$ python -q
>>> import numpy as np
>>> from numpy import linalg as LA
>>> np.set_printoptions(precision=3, suppress=True, linewidth=100, floatmode="fixed")
>>> def rnd(a):
...     return np.round(a, 3) + 0
... 
>>> J = np.load("out15.npy")
>>> print(J)
[[ 1.867 -0.197 -0.276]
 [-0.197  1.045  0.063]
 [-0.276  0.063  1.088]]
>>> rng = np.random.default_rng(404369)
>>> M2 = J + rng.integers(-2, 3, (3, 1)) @ rng.integers(-2, 3, (1, 3))
>>> print(rnd(M2))
[[-2.133 -2.197  3.724]
 [-4.197 -0.955  4.063]
 [ 1.724  1.063 -0.912]]
>>> print(rnd(M2 - J))
[[-4.000 -2.000  4.000]
 [-4.000 -2.000  4.000]
 [ 2.000  1.000 -2.000]]
>>> print(LA.matrix_rank(M2 - J, tol=1e-8))
1
>>> print(rnd(LA.svd(M2 - J, compute_uv=False)))
[9.000 0.000 0.000]
>>> def softmax(z):
...     e = np.exp(z - z.max(axis=-1, keepdims=True))
...     return e / e.sum(axis=-1, keepdims=True)
... 
>>> print(rnd(softmax(10 * J[2])))
[0.000 0.000 1.000]
>>> print(rnd(softmax(J[2] + 2)))
[0.158 0.222 0.619]
>>> att = J @ J.T / np.sqrt(3)
>>> print(rnd(softmax(att + np.triu(np.full(att.shape, -np.inf), 1))))
[[1.000 0.000 0.000]
 [0.270 0.730 0.000]
 [0.163 0.293 0.545]]
>>> print(softmax(att).round(6).argmax(axis=1))
[0 1 2]
>>> idx = rng.permutation(3)
>>> M2 = J[:, idx] * rng.choice([-1, 1], 3)
>>> print(M2)
[[ 0.276  1.867  0.197]
 [-0.063 -0.197 -1.045]
 [-1.088 -0.276 -0.063]]
>>> Uu, _, VT = LA.svd(J.T @ M2)
>>> print(idx)
[2 0 1]
>>> print(rnd(Uu @ VT))
[[ 0.000  1.000  0.000]
 [ 0.000  0.000 -1.000]
 [-1.000  0.000  0.000]]
>>> print(np.allclose(J, J.T))
True
>>> assert J == J.T
Traceback (most recent call last):
  File "<python-input-25>", line 1, in <module>
    assert J == J.T
           ^^^^^^^^
ValueError: The truth value of an array with more than one element is ambiguous. Use a.any() or a.all()
>>> print((J - J.T) / 2)
[[0.000 0.000 0.000]
 [0.000 0.000 0.000]
 [0.000 0.000 0.000]]
>>> print(rnd(LA.det(J)))
2.0
>>> print(rnd(LA.matrix_power(J, 4)))
[[14.000 -2.955 -4.139]
 [-2.955  1.673  0.942]
 [-4.139  0.942  2.319]]
